% python3 -q
>>> import numpy as np
>>> from numpy import linalg as LA
>>> np.set_printoptions(precision=2, suppress=True, linewidth=120, legacy="1.25")
>>> X = np.loadtxt("data.csv", delimiter=",")
>>> X
array([[ 0.,  0.,  0.,  0.],
       [ 5.,  4.,  2., -4.],
       [ 5.,  4.,  2., -4.],
       [ 0.,  0.,  0.,  0.],
       [ 2., -3.,  2.,  2.],
       [ 0.,  0.,  0.,  0.],
       [ 4.,  0.,  1., -2.],
       [ 4.,  0.,  1., -2.],
       [ 2., -3.,  2.,  2.],
       [ 6., -3.,  3.,  0.],
       [ 6., -3.,  3.,  0.],
       [-5., -2., -3.,  3.],
       [ 5.,  4.,  2., -4.],
       [-1., -2., -2.,  1.],
       [ 2., -3.,  2.,  2.],
       [ 0.,  0.,  0.,  0.],
       [ 4.,  0.,  1., -2.],
       [-5., -2., -3.,  3.],
       [ 4.,  0.,  1., -2.],
       [ 0.,  0.,  0.,  0.]])
>>> hat = X @ LA.solve(X.T @ X, X.T)
>>> hat @ X[:, 2]
array([ 0.,  2.,  2.,  0.,  2.,  0.,  1.,  1.,  2.,  3.,  3., -3.,  2., -2.,  2.,  0.,  1., -3.,  1.,  0.])
>>> np.round(np.trace(hat), 2)
4.0
>>> arr = np.array([[7.0, -6.0, 2.0], [-6.0, 12.0, -3.0], [2.0, -3.0, 4.0]])
>>> arr
array([[ 7., -6.,  2.],
       [-6., 12., -3.],
       [ 2., -3.,  4.]])
>>> left, sig, vt = LA.svd(X, full_matrices=False)
>>> np.round(np.sqrt((sig ** 2).sum()), 2), np.round(LA.norm(X), 2)
(23.28, 23.28)
>>> sig
array([19.82, 11.77,  3.15,  0.73])
>>> left.shape, sig.shape, vt.shape
((20, 4), (4,), (4, 4))
>>> np.round(left.T @ left, 2) + 0
array([[1., 0., 0., 0.],
       [0., 1., 0., 0.],
       [0., 0., 1., 0.],
       [0., 0., 0., 1.]])
>>> sig / sig[0]
array([1.  , 0.59, 0.16, 0.04])
>>> np.abs(vt[0])
array([0.81, 0.2 , 0.37, 0.41])
>>> E = np.loadtxt("x.csv", delimiter=",")
>>> E
array([[ -0.73,   0.93,  -1.11,  -0.23,  -0.21,  -8.27],
       [ -0.3 ,   0.41,  -2.07,   0.68,   0.17,  -4.45],
       [  1.14,  -1.31,  -0.64,   1.1 ,   0.52,  10.36],
       [ -1.22,   1.62,  -1.85,  -0.23,  -0.24, -13.93],
       [  0.96,  -1.09,   1.41,   0.45,   0.4 ,  10.44],
       [ -0.89,   1.09,  -0.1 ,  -0.8 ,  -0.43,  -9.12],
       [ -0.75,   0.82,  -2.65,   0.64,   0.08,  -8.53],
       [  0.5 ,  -0.52,  -0.07,  -0.12,  -0.07,   3.79],
       [ -0.41,   0.53,  -1.69,   0.52,   0.15,  -5.08],
       [ -2.36,   2.76,  -1.21,  -2.11,  -1.3 , -24.67],
       [  0.34,  -0.29,   4.43,  -1.58,  -0.38,   5.67],
       [  0.64,  -0.64,   1.89,  -0.08,   0.18,   7.13],
       [  1.01,  -1.16,   0.12,   0.86,   0.51,   9.98],
       [  0.21,  -0.28,   1.01,  -0.84,  -0.43,   1.86],
       [ -0.07,   0.16,  -3.21,   1.21,   0.34,  -3.31],
       [  0.66,  -0.91,   0.63,   0.16,   0.09,   7.29],
       [  1.04,  -1.19,  -1.54,   1.63,   0.73,   9.15],
       [ -0.55,   0.69,   0.06,  -0.62,  -0.34,  -5.77],
       [  1.45,  -1.58,   3.94,   0.  ,   0.48,  16.89],
       [ -0.29,   0.32,   2.67,  -1.88,  -0.8 ,  -1.82],
       [  0.  ,  -0.01,  -0.66,   0.24,   0.03,  -0.5 ]])
>>> x = np.array([1, 1, 2, 5, 8, 1])
>>> np.sign((E @ x).round(6))
array([-1., -1.,  1., -1.,  1., -1., -1.,  1., -1., -1.,  1.,  1.,  1., -1., -1.,  1.,  1., -1.,  1., -1., -1.])
>>> E @ np.eye(6)[0]
array([-0.73, -0.3 ,  1.14, -1.22,  0.96, -0.89, -0.75,  0.5 , -0.41, -2.36,  0.34,  0.64,  1.01,  0.21, -0.07,  0.66,
        1.04, -0.55,  1.45, -0.29,  0.  ])
